% python3 -q
>>> import numpy as np
>>> import numpy.linalg as la
>>> np.set_printoptions(suppress=True, linewidth=200)
>>> X = np.loadtxt("layer12.csv", delimiter=",")
>>> print(X)
[[ 7.  4.  9.]
 [ 0. -2.  9.]
 [ 0.  0.  6.]]
>>> X @ X
array([[ 49.,  20., 153.],
       [  0.,   4.,  36.],
       [  0.,   0.,  36.]])
>>> [int(la.matrix_rank(la.matrix_power(X, p))) for p in range(1, 4)]
[3, 3, 3]
>>> np.prod(np.diag(X)), np.round(la.det(X), 2)
(np.float64(-84.0), np.float64(-84.0))
>>> evals, vecs = la.eig(X)
>>> X @ vecs[:, 0] - evals[0] * vecs[:, 0]
array([0., 0., 0.])
>>> np.prod(evals)
np.float64(-84.0)
>>> other = la.inv(X)
>>> np.round(la.inv(other), 2)
array([[ 7.,  4.,  9.],
       [-0., -2.,  9.],
       [ 0.,  0.,  6.]])
>>> (np.abs(other) > 1e-9).astype(int)
array([[1, 1, 1],
       [0, 1, 1],
       [0, 0, 1]])
>>> np.allclose(other, X.T)
False
>>> np.round(X @ other, 2) + 0
array([[1., 0., 0.],
       [0., 1., 0.],
       [0., 0., 1.]])
>>> blk = np.stack([X, -2 * X, X[::-1]])
>>> np.einsum("bij,cij->bc", blk, blk)
array([[ 267., -534.,  193.],
       [-534., 1068., -386.],
       [ 193., -386.,  267.]])
>>> print(np.round(la.det(blk), 2))
[-84. 672.  84.]
>>> print(blk.shape)
(3, 3, 3)
>>> M = np.loadtxt("m.csv", delimiter=",")
>>> M
array([[-2.,  1.,  1.],
       [ 1., -2.,  1.],
       [ 1.,  1., -2.]])
>>> proj = np.triu(np.array([[-3, 1, -1], [3, 2, 2], [2, 3, -2]]), 1) + np.eye(3)
>>> other = proj @ M @ la.inv(proj)
>>> la.matrix_rank(other)
np.int64(2)
>>> np.allclose(M @ M.T, M.T @ M)
True
>>> (M @ M)[0]
array([ 6., -3., -3.])
>>> M @ (-1.0) ** np.arange(3)
array([-2.,  4., -2.])
>>> U, sigma, Vh = la.svd(M)
>>> vecs = Vh[:(sigma > 1e-8).sum()]
>>> rng = np.random.default_rng(34515)
>>> x0 = M[1] + 4 * M[2] + rng.integers(2) * np.eye(3)[1]
>>> x0
array([ 5.,  2., -7.])
>>> np.round(vecs.T @ vecs, 2)
array([[ 0.67, -0.33, -0.33],
       [-0.33,  0.67, -0.33],
       [-0.33, -0.33,  0.67]])
>>> np.allclose(vecs.T @ vecs @ x0, x0)
True
>>> np.round(la.norm(x0 - vecs.T @ vecs @ x0), 2)
np.float64(0.0)
>>> np.round(np.diag(vecs.T @ vecs), 2)
array([0.67, 0.67, 0.67])
>>> other = M[0, 0] * M[1:] - np.outer(M[1:, 0], M[0])
>>> other
array([[ 0.,  3., -3.],
       [ 0., -3.,  3.]])
>>> np.flatnonzero(~other.round(6).any(axis=1))
array([], dtype=int64)
>>> data = 5 * np.eye(3) + np.ones((3, 3))
>>> data
array([[6., 1., 1.],
       [1., 6., 1.],
       [1., 1., 6.]])
>>> evals, vecs = la.eigh(data)
>>> x0 = np.array([-1, 1, 2])
>>> (np.sign(vecs[:, -1].round(6)) == np.sign(vecs[0, -1].round(6))).astype(int)
array([1, 1, 1])
>>> np.abs(data).sum(axis=1).max(), round(float(np.abs(evals).max()), 2)
(np.float64(8.0), 8.0)
>>> np.round(vecs * np.maximum(evals, 0) @ vecs.T, 2)
array([[6., 1., 1.],
       [1., 6., 1.],
       [1., 1., 6.]])
>>> x0 @ data @ x0
np.float64(34.0)
>>> np.round(vecs * np.sqrt(evals) @ vecs.T, 2)
array([[2.43, 0.2 , 0.2 ],
       [0.2 , 2.43, 0.2 ],
       [0.2 , 0.2 , 2.43]])
>>> np.round(la.eigvalsh(data[1:, 1:]), 2)
array([5., 7.])
>>> np.round(vecs * np.abs(evals) @ vecs.T, 2)
array([[6., 1., 1.],
       [1., 6., 1.],
       [1., 1., 6.]])
>>> blk = np.stack([data, 2 * data, data[::-1]])
>>> la.matrix_rank(blk)
array([3, 3, 3])
>>> np.einsum("bij,cij->bc", blk, blk)
array([[114., 228.,  64.],
       [228., 456., 128.],
       [ 64., 128., 114.]])
>>> print(round(la.eigvals(data).sum().real, 2))
18.0
>>> np.round(la.eigvals(data), 2)
array([5., 8., 5.])
>>> print(np.einsum("ij,ji->", data, data))
114.0
>>> round(float(la.det(data[::-1])), 2)
-200.0
>>> other = np.array([[4, -4], [-4, -1]])
>>> m1 = np.block([[np.zeros((2, 2)), other], [other.T, np.zeros((2, 2))]])
>>> m1
array([[ 0.,  0.,  4., -4.],
       [ 0.,  0., -4., -1.],
       [ 4., -4.,  0.,  0.],
       [-4., -1.,  0.,  0.]])
>>> lab = rng.permutation(3)
>>> lab
array([1, 2, 0])
>>> other = X[lab][:, lab]
>>> np.diag(other)
array([-2.,  6.,  7.])
>>> np.allclose(other, X)
False
>>> other
array([[-2.,  9.,  0.],
       [ 0.,  6.,  0.],
       [ 4.,  9.,  7.]])
>>> np.round(la.det(other), 2), round(float(la.det(X[lab])), 2)
(np.float64(-84.0), -84.0)
>>> other = m1 + rng.integers(-2, 3, (4, 2)) @ rng.integers(-2, 3, (2, 4))
>>> other
array([[ 3.,  4.,  2., -4.],
       [ 6.,  8., -8., -1.],
       [ 4., -6., -2., -6.],
       [ 2.,  7., -4.,  0.]])
>>> other - m1
array([[ 3.,  4., -2.,  0.],
       [ 6.,  8., -4.,  0.],
       [ 0., -2., -2., -6.],
       [ 6.,  8., -4.,  0.]])
>>> A = np.loadtxt("w.csv", delimiter=",")
>>> A
array([[ 1.,  1.,  1.,  1., -1., -1., -1., -1.],
       [ 1.,  1.,  1.,  1.,  1.,  1.,  1.,  1.],
       [ 1.,  1., -1., -1., -1., -1.,  1.,  1.]])
>>> A @ A
Traceback (most recent call last):
  File "<python-input-73>", line 1, in <module>
    A @ A
    ~~^~~
ValueError: matmul: Input operand 1 has a mismatch in its core dimension 0, with gufunc signature (n?,k),(k,m?)->(n?,m?) (size 3 is different from 8)
>>> gram = A.T @ A
>>> np.round(la.eigvalsh(gram)[::-1], 2) + 0
array([8., 8., 8., 0., 0., 0., 0., 0.])
>>> np.round(la.svd(A, compute_uv=False) ** 2, 2)
array([8., 8., 8.])
>>> np.trace(gram), (A ** 2).sum()
(np.float64(24.0), np.float64(24.0))
>>> U, sigma = la.svd(A)
Traceback (most recent call last):
  File "<python-input-78>", line 1, in <module>
    U, sigma = la.svd(A)
    ^^^^^^^^
ValueError: too many values to unpack (expected 2)
>>> U, sigma, Vh = la.svd(A, full_matrices=False)
>>> np.allclose(U * sigma @ Vh, A)
True
>>> np.round(sigma / sigma[0], 2)
array([1., 1., 1.])
>>> f, v = A[2], A[0]
>>> print(f @ f)
8.0
>>> f @ v
np.float64(0.0)
>>> p = (f @ v) / (f @ f) * f
>>> la.matrix_rank(np.outer(f, v))
np.int64(1)
>>> p
array([ 0.,  0., -0., -0., -0., -0.,  0.,  0.])
>>> (v - p) @ f
np.float64(0.0)
>>> round(la.norm(f + v) ** 2 + la.norm(f - v) ** 2, 2)
np.float64(32.0)
